$ python3 -q
>>> import numpy as np
>>> import numpy.linalg as la
>>> np.set_printoptions(precision=2, suppress=True, linewidth=140, legacy="1.25")
>>> rd = lambda a: np.round(a, 2) + 0
>>> F = np.array([[-5, 4, 1, 39],
...     [67, 60, 64, 38],
...     [-21, -56, -16, -90],
...     [-36, -98, 39, 79],
...     [30, 14, 44, 40]])
>>> np.abs(np.diag(la.qr(F)[1])) > 1e-9
array([ True,  True,  True, False])
>>> rd(np.trace(la.pinv(F) @ F))
3.0
>>> la.lstsq(F[:-1].T, F[-1])[2]
3
>>> rd(F @ la.pinv(F) @ F)
array([[ -5.,   4.,   1.,  39.],
       [ 67.,  60.,  64.,  38.],
       [-21., -56., -16., -90.],
       [-36., -98.,  39.,  79.],
       [ 30.,  14.,  44.,  40.]])
>>> r0, v = F[2], F[0]
>>> r0 @ r0
11933
>>> r0 @ v
-3645
>>> pr = (r0 @ v) / (r0 @ r0) * r0
>>> rd((v - pr) @ r0)
0.0
>>> rd(v - pr)
array([-11.41, -13.11,  -3.89,  11.51])
>>> la.matrix_rank(np.outer(r0, v))
1
>>> rd(la.norm(r0 + v) ** 2 + la.norm(r0 - v) ** 2)
26992.0
>>> rd(pr)
array([ 6.41, 17.11,  4.89, 27.49])
>>> np.outer(r0, v)
array([[  105,   -84,   -21,  -819],
       [  280,  -224,   -56, -2184],
       [   80,   -64,   -16,  -624],
       [  450,  -360,   -90, -3510]])
>>> other = np.array([[-1, 0, 0], [-2, 1, -1], [1, -2, 0], [2, 1, 1]])
>>> la.matrix_rank(F @ other)
3
>>> np.einsum("ik,kj->ji", F, other)
array([[  76,  -47,  -63,  429,   66],
       [  41,  -30, -114,  -97,  -34],
       [  35,  -22,  -34,  177,   26]])
>>> la.matrix_rank(np.vstack([F, other.T]))
4
>>> np.einsum("ij,ij->i", F, F)
array([ 1563, 13629, 11933, 18662,  4632])
>>> arr = np.load("sample15.npy")
>>> arr
array([[ 0.24, -0.38, -0.06,  0.14, -0.08,  0.14,  0.  ],
       [-0.84,  1.33,  0.21, -0.49,  0.28, -0.49,  0.  ],
       [-1.08,  1.71,  0.27, -0.63,  0.36, -0.63,  0.  ],
       [ 0.  ,  0.  ,  0.  ,  0.  ,  0.  ,  0.  ,  0.  ]])
>>> # null space of dimension 6
>>> other = F[0, 0] * F[1:] - np.outer(F[1:, 0], F[0])
>>> other
array([[    0,  -568,  -387, -2803],
       [    0,   364,   101,  1269],
       [    0,   634,  -159,  1009],
       [    0,  -190,  -250, -1370]])
>>> np.flatnonzero(~other.round(6).any(axis=1))
array([], dtype=int64)
>>> F[:, 0] / F[0, 0]
array([  1. , -13.4,   4.2,   7.2,  -6. ])
>>> left, sigma, Vt = la.svd(arr, full_matrices=False)
>>> rd(np.sqrt((sigma ** 2).sum())), rd(la.norm(arr))
(2.9, 2.9)
>>> rd(np.abs(Vt[0]))
array([0.48, 0.76, 0.12, 0.28, 0.16, 0.28, 0.  ])
>>> np.abs(left[:, 0]).round(6).argmax()
2
>>> rd(Vt @ Vt.T)
array([[1., 0., 0., 0.],
       [0., 1., 0., 0.],
       [0., 0., 1., 0.],
       [0., 0., 0., 1.]])
>>> rd(left.T @ left)
array([[1., 0., 0., 0.],
       [0., 1., 0., 0.],
       [0., 0., 1., 0.],
       [0., 0., 0., 1.]])
>>> rd(sigma)
array([2.9, 0. , 0. , 0. ])
>>> rng = np.random.default_rng(51)
>>> other = arr + rng.integers(-2, 3, (4, 1)) @ rng.integers(-2, 3, (1, 7))
>>> rd(other)
array([[ 1.24,  0.62,  0.94,  1.14, -2.08, -0.86, -2.  ],
       [-2.84, -0.67, -1.79, -2.49,  4.28,  1.51,  4.  ],
       [-3.08, -0.29, -1.73, -2.63,  4.36,  1.37,  4.  ],
       [ 1.  ,  1.  ,  1.  ,  1.  , -2.  , -1.  , -2.  ]])
>>> other - arr
array([[ 1.,  1.,  1.,  1., -2., -1., -2.],
       [-2., -2., -2., -2.,  4.,  2.,  4.],
       [-2., -2., -2., -2.,  4.,  2.,  4.],
       [ 1.,  1.,  1.,  1., -2., -1., -2.]])
>>> la.matrix_rank(other - arr, tol=1e-8)
1
>>> m1 = rng.normal(size=(30, 6))
>>> m1 = 20 * m1 / la.norm(m1, axis=1, keepdims=True)
>>> rd(m1)
array([[ -6.81,  15.16,  -2.99, -10.09,  -2.58,   2.54],
       [  1.99,  12.9 ,  -1.33, -10.71,  10.45,   1.99],
       [  2.3 ,  -5.2 ,  -7.94,  12.11, -11.63,  -4.75],
       [ -7.96,  10.03,   2.24,  -4.92,   4.95,  13.5 ],
       [-10.09,  -9.36,   4.19,   2.54, -11.9 ,  -6.69],
       [ -0.14,   6.15, -10.58,   4.78,   3.61,  14.64],
       [-15.1 ,  -2.15,  -2.48,   9.68,  -7.44,  -3.49],
       [  2.02,   4.81,   3.87,  -9.9 ,  15.22,  -5.31],
       [  4.6 ,   9.9 ,  -3.54,   5.61, -15.34,  -1.21],
       [ -4.41, -12.76,  -5.73,  -8.62,   7.9 ,  -6.94],
       [ -8.81,  -1.24,  -2.03,  14.6 ,  10.14,   0.94],
       [ -4.57,  13.14,   1.6 ,  -9.94,   2.25, -10.  ],
       [  7.3 ,   2.35,  -6.96,  -3.79, -13.25,  10.13],
       [  0.68,   7.51,  15.07,  -5.21,  -7.17,  -6.12],
       [  4.46, -14.64,  -6.55,   4.03,   1.75, -10.17],
       [-10.06,  -5.39,   5.41,  11.57,   9.94,  -2.77],
       [  5.61,   3.29,  13.39,  -7.3 ,  10.65,   3.44],
       [ -0.87,  13.99,  10.39,  -8.79,   0.73,   4.21],
       [ 10.94, -11.77,   4.35,   2.24,  -7.55,   7.79],
       [ -7.84,  -0.64, -14.59,   6.88,   7.42,  -4.77],
       [-12.39,   0.03,   3.66,   2.49,  -3.66,  14.62],
       [ -3.77,   0.69,  17.02,  -9.26,   0.37,   3.13],
       [ -5.36,  -9.76,  -6.89, -15.11,  -0.04,  -0.59],
       [  6.51,  17.59,   1.57,   1.83,   4.55,  -4.67],
       [-16.72,  -8.41,   1.61,  -0.33,   0.28,  -6.84],
       [  0.47,  -4.23,  -2.1 , -16.12, -10.84,  -0.09],
       [ 11.98,   0.6 ,   4.64,  14.96,   2.1 ,  -2.54],
       [-15.29,  -2.74,   9.3 ,  -7.85,  -2.87,  -1.52],
       [  1.22,  -6.32,   4.64,   3.35,  -6.14, -16.98],
       [  5.49,   1.15,   0.12, -17.24,  -7.95,  -2.85]])
>>> x0 = np.array([-2, -4, 9, 3, -7, -1])
>>> y = m1 @ x0
>>> c, lr = np.zeros(6), 1 / la.norm(m1, 2) ** 2
>>> for i in range(8):
...     c -= lr * m1.T @ (m1 @ c - y)
...     if i % 2 == 0: print(i, round(la.norm(m1 @ c - y), 2))
... 
0 252.32
2 79.19
4 26.86
6 9.46
>>> rd(la.cond(m1))
1.68
>>> rd(c)
array([-2.01, -3.96,  8.87,  2.96, -6.98, -1.06])
>>> Xc = (m1 - m1.mean(axis=0)) / m1.std(axis=0)
>>> np.argwhere(np.abs(Xc) > 2)
array([[ 5,  5],
       [19,  2],
       [20,  5],
       [21,  2],
       [28,  5]])
>>> c = la.lstsq(np.delete(Xc, 2, axis=1), Xc[:, 2])[0]
>>> rd(c)
array([-0.02,  0.14, -0.19,  0.03, -0.07])
>>> rd(1 - np.var(Xc[:, 2] - np.delete(Xc, 2, axis=1) @ c))
0.07
>>> C = m1[[11, 13]].astype(float)
>>> for _ in range(7):
...     z = la.norm(m1[:, None] - C, axis=-1).argmin(axis=1)
...     C = np.array([m1[z == j].mean(axis=0) for j in range(2)])
... 
>>> z
array([0, 0, 1, 0, 1, 0, 1, 0, 1, 1, 0, 0, 1, 1, 1, 0, 0, 0, 1, 0, 1, 0, 1, 0, 1, 1, 1, 1, 1, 1])
>>> np.bincount(z)
array([13, 17])
>>> np.abs(C[1] - C[0]).argmax()
4
>>> t3 = np.stack([arr, 5 * arr, arr[::-1]])
>>> (t3 @ arr.T).shape
(3, 4, 4)
>>> la.matrix_rank(t3.reshape(3, -1))
2
>>> t3.shape
(3, 4, 7)
>>> rd(np.einsum("bij,cij->bc", t3, t3))
array([[  8.42,  42.08,   7.91],
       [ 42.08, 210.38,  39.56],
       [  7.91,  39.56,   8.42]])
>>> P = m1 @ la.solve(m1.T @ m1, m1.T)
>>> la.matrix_rank(np.eye(30) - P)
24
>>> rd(np.trace(P))
6.0
>>> rd(np.diag(P))
array([0.2 , 0.15, 0.16, 0.18, 0.19, 0.21, 0.21, 0.19, 0.24, 0.22, 0.17, 0.23, 0.2 , 0.22, 0.17, 0.19, 0.2 , 0.14, 0.26, 0.22, 0.26, 0.21,
       0.22, 0.21, 0.18, 0.19, 0.21, 0.2 , 0.21, 0.17])
>>> rd(P @ m1[:, 2])
array([ -2.99,  -1.33,  -7.94,   2.24,   4.19, -10.58,  -2.48,   3.87,  -3.54,  -5.73,  -2.03,   1.6 ,  -6.96,  15.07,  -6.55,   5.41,
        13.39,  10.39,   4.35, -14.59,   3.66,  17.02,  -6.89,   1.57,   1.61,  -2.1 ,   4.64,   9.3 ,   4.64,   0.12])
>>> E = np.array([[1, 0], [2, 1]])
>>> E
array([[1, 0],
       [2, 1]])
>>> G = E.T @ E
>>> np.diag(G)
array([5, 1])
>>> np.trace(G), (E ** 2).sum()
(6, 6)
>>> t3 = np.stack([E, 5 * E, E[::-1]])
>>> la.matrix_rank(t3)
array([2, 2, 2])
>>> (t3 @ E.T).shape
(3, 2, 2)
>>> np.einsum("bij,cij->bc", t3, t3)
array([[  6,  30,   4],
       [ 30, 150,  20],
       [  4,  20,   6]])
>>> D = la.norm(m1[:, None] - m1[None], axis=-1)
>>> rd(la.norm(m1, axis=1))
array([20., 20., 20., 20., 20., 20., 20., 20., 20., 20., 20., 20., 20., 20., 20., 20., 20., 20., 20., 20., 20., 20., 20., 20., 20., 20.,
       20., 20., 20., 20.])
>>> la.matrix_rank(D ** 2)
7
>>> rd(np.sort(la.eigvals(E)))
array([1., 1.])
>>> E @ E
array([[1, 0],
       [4, 1]])
>>> [int(la.matrix_rank(la.matrix_power(E, p))) for p in range(1, 3)]
[2, 2]
>>> left, sigma, Vt = la.svd(arr)
>>> vecs = Vt[:(sigma > 1e-8).sum()]
>>> x0 = arr[2] + -3 * arr[0] + rng.integers(2) * np.eye(7)[4]
>>> x0
array([-1.8 ,  2.85,  0.45, -1.05,  0.6 , -1.05,  0.  ])
>>> np.allclose(vecs.T @ vecs @ x0, x0)
True
>>> rd(vecs.T @ vecs)
array([[ 0.23, -0.36, -0.06,  0.13, -0.08,  0.13,  0.  ],
       [-0.36,  0.57,  0.09, -0.21,  0.12, -0.21,  0.  ],
       [-0.06,  0.09,  0.01, -0.03,  0.02, -0.03,  0.  ],
       [ 0.13, -0.21, -0.03,  0.08, -0.04,  0.08,  0.  ],
       [-0.08,  0.12,  0.02, -0.04,  0.03, -0.04,  0.  ],
       [ 0.13, -0.21, -0.03,  0.08, -0.04,  0.08,  0.  ],
       [ 0.  ,  0.  ,  0.  ,  0.  ,  0.  ,  0.  ,  0.  ]])
>>> rd(la.norm(x0 - vecs.T @ vecs @ x0))
0.0
>>> rd(np.diag(vecs.T @ vecs))
array([0.23, 0.57, 0.01, 0.08, 0.03, 0.08, 0.  ])
>>> la.matrix_rank(np.vstack([arr, x0]))
1
>>> mat = np.load("run9.npy")
>>> mat
array([[ 1.61, -0.7 , -1.78, -0.17,  2.12],
       [ 3.13, -0.43, -2.  ,  0.5 ,  1.73],
       [ 1.1 , -0.99, -2.76, -0.34,  2.22],
       [ 7.53, -0.48, -2.03,  0.49,  4.91],
       [ 1.69, -0.73, -4.17,  0.36,  4.61],
       [ 6.31, -1.35, -4.07, -1.64,  4.32],
       [ 1.26,  2.29, -1.15,  0.95,  0.55],
       [ 2.73, -0.48, -2.74,  0.4 ,  3.17],
       [ 1.69, -0.49, -2.23, -1.29,  3.03],
       [ 8.63, -1.34,  0.96, -2.23,  3.43],
       [ 2.29, -1.35, -1.73, -0.56,  3.5 ],
       [ 7.87, -0.4 , -0.98, -0.26,  2.56],
       [-2.19,  4.91,  0.53, -2.21,  2.44],
       [-2.05,  3.93,  1.53, -2.71,  2.51],
       [ 1.66, -1.16, -5.26,  0.26,  4.39],
       [ 1.77, -1.3 , -5.23,  0.64,  3.46],
       [ 1.23, -0.88, -3.12, -0.06,  3.83],
       [-2.39,  3.39,  1.95, -3.69,  4.45],
       [ 6.19, -1.67, -1.4 , -1.3 ,  1.82]])
>>> z = mat[:, 2] > np.median(mat[:, 2])
>>> r0 = mat[z].mean(axis=0) - mat[~z].mean(axis=0)
>>> np.argsort(-np.abs(r0).round(6), kind="stable")
array([2, 1, 3, 4, 0])
>>> rd((((mat - mat.mean(axis=0)) @ r0 > 0) == z).mean())
0.79
>>> z.astype(int)
array([1, 0, 0, 0, 0, 0, 1, 0, 0, 1, 1, 1, 1, 1, 0, 0, 0, 1, 1])
>>> M = np.load("data.npy")
>>> M
array([[ 3.83, -3.71, -2.14, -2.25,  0.22],
       [-3.31,  2.76,  1.69, -2.22, -1.84],
       [ 4.47, -5.21, -2.52, -3.48,  0.48],
       [-5.57,  2.49,  2.52, -1.12, -3.03],
       [-5.22,  1.06,  1.51, -2.04, -2.36],
       [-4.14,  1.59,  3.52, -2.6 , -2.46],
       [-4.46,  1.22,  2.76, -1.33, -1.44],
       [ 5.06, -3.36,  0.37, -2.  ,  2.87],
       [ 3.74, -3.31, -1.28, -3.39,  0.71],
       [ 3.06, -2.98, -1.91, -1.11,  1.74],
       [ 4.07, -1.87, -1.92, -0.38,  1.35],
       [-3.51,  2.24,  1.79, -0.66, -3.06],
       [ 3.2 , -2.38, -2.22, -1.47,  1.55],
       [-4.72,  1.49,  0.87, -1.96,  0.5 ],
       [ 3.05, -3.52, -1.76, -3.92,  1.83],
       [ 4.42, -3.41, -0.12, -4.03,  0.45],
       [-3.4 ,  0.04,  2.6 , -3.5 , -2.93],
       [-2.98,  1.  ,  1.91, -3.42, -2.31],
       [ 5.75, -1.68, -2.19, -2.86, -0.35],
       [-3.53,  0.42,  1.11, -2.01, -1.06],
       [ 2.71, -4.7 , -1.23, -5.22,  1.42],
       [-3.41,  1.18,  0.93, -4.7 , -0.46]])
>>> C = M[[20, 1]].astype(float)
>>> for _ in range(6):
...     z = la.norm(M[:, None] - C, axis=-1).argmin(axis=1)
...     C = np.array([M[z == j].mean(axis=0) for j in range(2)])
... 
>>> z
array([0, 1, 0, 1, 1, 1, 1, 0, 0, 0, 0, 1, 0, 1, 0, 0, 1, 1, 0, 1, 0, 1])
>>> np.bincount(z)
array([11, 11])
>>> np.abs(C[1] - C[0]).argmax()
0
>>> rd(C)
array([[ 3.94, -3.28, -1.54, -2.74,  1.12],
       [-4.02,  1.41,  1.93, -2.32, -1.86]])
>>> rd(C[1] - C[0])
array([-7.96,  4.69,  3.47,  0.41, -2.97])
